>>> import numpy as np
>>> np.set_printoptions(precision=2, suppress=True, linewidth=100, floatmode="fixed")
>>> basis = np.array([[0, 1, 1, -2, 1, -2, 0, 1, -2, 3],
...     [-2, 1, -1, 3, -3, -3, -1, 1, 2, 1]])
>>> E = np.repeat(basis, 23 // 2, axis=0)
>>> rng = np.random.default_rng(317656)
>>> E = E + 0.3 * rng.normal(size=E.shape)
>>> E
array([[-0.67,  0.92,  1.54, -1.65,  0.84, -1.81,  0.25,  0.83, -1.91,  2.79],
       [-0.25,  0.99,  1.56, -2.06,  0.83, -1.91,  0.49,  0.91, -1.67,  3.03],
       [ 0.43,  0.85,  0.92, -1.99,  0.95, -1.85, -0.55,  1.32, -1.92,  3.59],
       [-0.20,  1.17,  1.30, -2.07,  1.20, -1.76, -0.60,  1.07, -2.08,  2.99],
       [ 0.14,  0.71,  0.76, -1.98,  1.21, -1.86,  0.10,  0.99, -2.58,  3.03],
       [ 0.33,  1.20,  1.16, -1.71,  0.92, -1.50, -0.24,  0.85, -1.68,  3.36],
       [-0.25,  1.07,  1.16, -2.23,  1.35, -1.75,  0.06,  1.46, -1.84,  3.36],
       [ 0.42,  0.77,  0.49, -2.19,  0.86, -1.82,  0.52,  0.88, -1.99,  3.25],
       [ 0.42,  0.91,  1.14, -1.69,  1.13, -1.89, -0.21,  0.75, -1.91,  2.00],
       [ 0.16,  1.02,  0.89, -2.11,  1.02, -1.34, -0.33,  0.86, -1.94,  3.11],
       [-0.01,  0.86,  1.06, -1.45,  0.78, -2.06, -0.04,  0.71, -1.92,  3.22],
       [-2.05,  1.15, -0.78,  2.95, -3.00, -2.83, -0.96,  1.64,  2.37,  1.22],
       [-2.05,  1.07, -0.68,  2.77, -2.78, -3.19, -0.74,  0.82,  2.04,  1.23],
       [-1.94,  0.71, -1.48,  2.94, -2.97, -3.56, -0.35,  1.09,  2.41,  1.13],
       [-1.76,  0.87, -0.61,  3.11, -3.40, -2.94, -1.35,  0.71,  1.81,  0.73],
       [-1.66,  0.88, -1.09,  2.48, -3.11, -2.76, -1.06,  0.16,  2.22,  1.18],
       [-2.09,  1.28, -1.36,  3.35, -2.98, -2.40, -0.60,  1.48,  1.97,  1.41],
       [-2.16,  0.87, -1.18,  2.62, -2.77, -2.98, -1.15,  1.28,  1.57,  1.35],
       [-2.21,  0.98, -1.27,  3.07, -2.95, -3.46, -1.24,  1.03,  2.16,  0.67],
       [-2.26,  1.37, -1.16,  2.96, -2.57, -3.47, -0.94,  0.68,  1.77,  1.10],
       [-1.92,  1.11, -0.83,  3.10, -2.97, -3.11, -0.54,  1.47,  2.58,  1.59],
       [-2.15,  1.33, -1.03,  3.36, -2.89, -3.32, -0.95,  0.89,  1.84,  1.61]])
>>> dist = np.linalg.norm(E[:, None] - E[None], axis=-1)
>>> np.flatnonzero(dist[1] < dist.mean() / 2)
array([ 0,  1,  2,  3,  4,  5,  6,  7,  8,  9, 10])
>>> (dist + 1e9 * np.eye(22)).round(6).argmin(axis=1)
array([ 1,  0,  5,  9,  7,  9,  3,  4,  9,  5,  5, 20, 19, 20, 18, 12, 11, 12, 19, 21, 11, 19])
>>> np.unravel_index(dist.round(6).argmax(), dist.shape)
(np.int64(4), np.int64(18))
>>> print(np.linalg.matrix_rank(dist ** 2))
12
>>> dist[:5, :5]
array([[0.00, 0.73, 1.81, 1.23, 1.45],
       [0.73, 0.00, 1.60, 1.29, 1.42],
       [1.81, 1.60, 0.00, 1.08, 1.22],
       [1.23, 1.29, 1.08, 0.00, 1.18],
       [1.45, 1.42, 1.22, 1.18, 0.00]])
>>> proj = E @ np.linalg.solve(E.T @ E, E.T)
>>> print(np.round(np.trace(proj), 2))
10.0
>>> proj @ E[:, 0]
array([-0.67, -0.25,  0.43, -0.20,  0.14,  0.33, -0.25,  0.42,  0.42,  0.16, -0.01, -2.05, -2.05,
       -1.94, -1.76, -1.66, -2.09, -2.16, -2.21, -2.26, -1.92, -2.15])
>>> np.linalg.norm(E, axis=0)
array([ 6.83,  4.79,  5.18, 11.80, 10.36, 11.89,  3.37,  4.92,  9.51, 11.04])
>>> round(np.linalg.norm(E, 1), 2), np.round(np.linalg.norm(E, np.inf), 2)
(np.float64(53.86), np.float64(19.38))
>>> round(np.linalg.norm(E, 2), 2)
np.float64(21.36)
>>> np.linalg.norm(E, axis=1).argmax()
np.int64(21)
>>> print(round(np.linalg.norm(E[7] - E[19]), 2))
8.5
>>> round(np.linalg.norm(E, "nuc"), 2)
np.float64(47.47)
>>> cen = (E - E.mean(axis=0)) / E.std(axis=0)
>>> np.argwhere(np.abs(cen) > 2)
array([[15,  7]])
>>> print(cen.std(axis=0))
[1.00 1.00 1.00 1.00 1.00 1.00 1.00 1.00 1.00 1.00]
>>> c = np.linalg.lstsq(np.delete(cen, 4, axis=1), cen[:, 4])[0]
>>> c
array([ 0.09,  0.08, -0.01, -0.68, -0.12,  0.04,  0.04, -0.42, -0.07])
>>> round(float(1 - np.var(cen[:, 4] - np.delete(cen, 4, axis=1) @ c)), 2)
1.0
>>> arr = np.array([[-0.04, -0.14, -0.06, -0.13],
...     [-0.08, -0.28, -0.12, -0.26],
...     [-0.44, -1.54, -0.66, -1.43],
...     [-0.24, -0.84, -0.36, -0.78],
...     [0.6, 2.1, 0.9, 1.95],
...     [0.2, 0.7, 0.3, 0.65]])
>>> arr
array([[-0.04, -0.14, -0.06, -0.13],
       [-0.08, -0.28, -0.12, -0.26],
       [-0.44, -1.54, -0.66, -1.43],
       [-0.24, -0.84, -0.36, -0.78],
       [ 0.60,  2.10,  0.90,  1.95],
       [ 0.20,  0.70,  0.30,  0.65]])
>>> def softmax(z):
...     e = np.exp(z - z.max(axis=-1, keepdims=True))
...     return e / e.sum(axis=-1, keepdims=True)
... 
>>> softmax(arr[1] + 3)
array([0.28, 0.23, 0.27, 0.23])
>>> print(softmax(10 * arr[1]))
[0.51 0.07 0.34 0.08]
>>> softmax(arr).sum(axis=1)
array([1.00, 1.00, 1.00, 1.00, 1.00, 1.00])
>>> scores = arr @ arr.T / np.sqrt(4)
>>> np.round(softmax(scores), 2) + 0
array([[0.17, 0.17, 0.21, 0.19, 0.12, 0.15],
       [0.16, 0.17, 0.25, 0.20, 0.08, 0.13],
       [0.06, 0.08, 0.64, 0.20, 0.00, 0.02],
       [0.12, 0.14, 0.43, 0.23, 0.02, 0.06],
       [0.01, 0.00, 0.00, 0.00, 0.95, 0.04],
       [0.10, 0.09, 0.04, 0.06, 0.53, 0.19]])
>>> F = np.load("test6.npy")
>>> F
array([[ -4,  -9,  -8,  -8,  -2,   0,  -7,  -7,  -8,  -6],
       [ -4,  -9,  -8,  -8,  -2,   0,  -7,  -7,  -8,  -6],
       [-12, -27, -24, -24,  -6,   0, -21, -21, -24, -18],
       [ -4,  -9,  -8,  -8,  -2,   0,  -7,  -7,  -8,  -6]])
>>> left, s, Vt = np.linalg.svd(F)
>>> V = Vt[:(s > 1e-8).sum()]
>>> x0 = F[3] + -2 * F[2] + rng.integers(2) * np.eye(10)[6]
>>> x0
array([20.00, 45.00, 40.00, 40.00, 10.00,  0.00, 35.00, 35.00, 40.00, 30.00])
>>> print(np.diag(V.T @ V))
[0.04 0.19 0.15 0.15 0.01 0.00 0.11 0.11 0.15 0.08]
>>> np.allclose(V.T @ V @ x0, x0)
True
>>> V.T @ V
array([[0.04, 0.08, 0.07, 0.07, 0.02, 0.00, 0.07, 0.07, 0.07, 0.06],
       [0.08, 0.19, 0.17, 0.17, 0.04, 0.00, 0.15, 0.15, 0.17, 0.13],
       [0.07, 0.17, 0.15, 0.15, 0.04, 0.00, 0.13, 0.13, 0.15, 0.11],
       [0.07, 0.17, 0.15, 0.15, 0.04, 0.00, 0.13, 0.13, 0.15, 0.11],
       [0.02, 0.04, 0.04, 0.04, 0.01, 0.00, 0.03, 0.03, 0.04, 0.03],
       [0.00, 0.00, 0.00, 0.00, 0.00, 0.00, 0.00, 0.00, 0.00, 0.00],
       [0.07, 0.15, 0.13, 0.13, 0.03, 0.00, 0.11, 0.11, 0.13, 0.10],
       [0.07, 0.15, 0.13, 0.13, 0.03, 0.00, 0.11, 0.11, 0.13, 0.10],
       [0.07, 0.17, 0.15, 0.15, 0.04, 0.00, 0.13, 0.13, 0.15, 0.11],
       [0.06, 0.13, 0.11, 0.11, 0.03, 0.00, 0.10, 0.10, 0.11, 0.08]])
>>> left, s, Vt = np.linalg.svd(F)
>>> s.round(2) + 0
array([71.58,  0.00,  0.00,  0.00])
>>> np.argmax(s[:-1] / (s[1:] + 1e-6)) + 1
np.int64(1)
>>> M2 = left[:, :1] @ np.diag(s[:1]) @ Vt[:1]
>>> print(np.round(np.abs(F - M2).max(), 2))
0.0
>>> print(round(np.linalg.norm(F - M2, 2), 2), round(s[1], 2))
0.0 0.0
>>> print(np.linalg.matrix_rank(F, rtol=0.05))
1
>>> np.round(np.linalg.norm(F - M2) / np.linalg.norm(F), 2)
np.float64(0.0)
>>> print(np.linalg.matrix_rank(M2))
1
>>> f = np.array([-2, -2, 0])
>>> print(np.array([np.convolve(row, f, "same") for row in F]))
[[ 26  34  32  20   4  14  28  30  28  12]
 [ 26  34  32  20   4  14  28  30  28  12]
 [ 78 102  96  60  12  42  84  90  84  36]
 [ 26  34  32  20   4  14  28  30  28  12]]
>>> np.convolve(F[0], f)
array([ 8, 26, 34, 32, 20,  4, 14, 28, 30, 28, 12,  0])
>>> print(np.cross(F[0, :3], F[1, :3]))
[0 0 0]
>>> data = np.load("mat.npy")
>>> print(data)
[[ 2.34  1.02  4.30]
 [-2.29 -3.46  2.78]
 [ 1.23  1.73 -4.52]
 [ 1.28  3.48 -3.36]
 [ 0.21  4.41  2.34]
 [-0.53  3.42 -3.61]
 [-1.24  1.93  4.44]
 [ 4.83 -0.70 -1.10]
 [ 4.48  1.72 -1.41]
 [ 1.59 -4.49 -1.51]
 [-0.13 -3.64 -3.43]
 [-4.11  2.43  1.48]
 [-4.80  1.37  0.30]
 [-1.52 -2.22  4.21]
 [ 0.58  3.31  3.70]
 [ 1.42  2.90  3.82]
 [-3.25  2.65  2.72]
 [-1.95 -2.91 -3.57]
 [-1.45  4.78 -0.20]
 [-4.85  1.22 -0.08]
 [ 3.01  0.07  3.99]
 [ 1.15  2.16 -4.36]
 [ 2.06  4.48 -0.85]
 [ 2.25  2.30  3.83]
 [ 0.06  4.58  2.00]
 [-2.82 -1.92 -3.66]
 [ 3.20 -3.39 -1.80]
 [-0.70 -0.73  4.90]
 [-2.18  4.19 -1.64]
 [-4.93 -0.51  0.65]
 [ 3.01  3.95  0.60]
 [ 1.30 -3.12  3.68]
 [-3.49 -2.06  2.93]
 [-3.64 -3.07 -1.52]
 [-3.15 -3.88 -0.17]]
>>> x0 = np.array([3, -1, 1, 3, 0, -2, -3, 3, 2, -2])
>>> E @ np.eye(10)[0]
array([-0.67, -0.25,  0.43, -0.20,  0.14,  0.33, -0.25,  0.42,  0.42,  0.16, -0.01, -2.05, -2.05,
       -1.94, -1.76, -1.66, -2.09, -2.16, -2.21, -2.26, -1.92, -2.15])
>>> print(E @ np.ones(10))
[ 1.14  1.94  1.75  1.02  0.51  2.69  2.40  1.18  0.64  1.31  1.15 -0.28 -1.52 -1.99 -2.85 -2.75
  0.06 -2.55 -3.24 -2.53  0.49 -1.31]
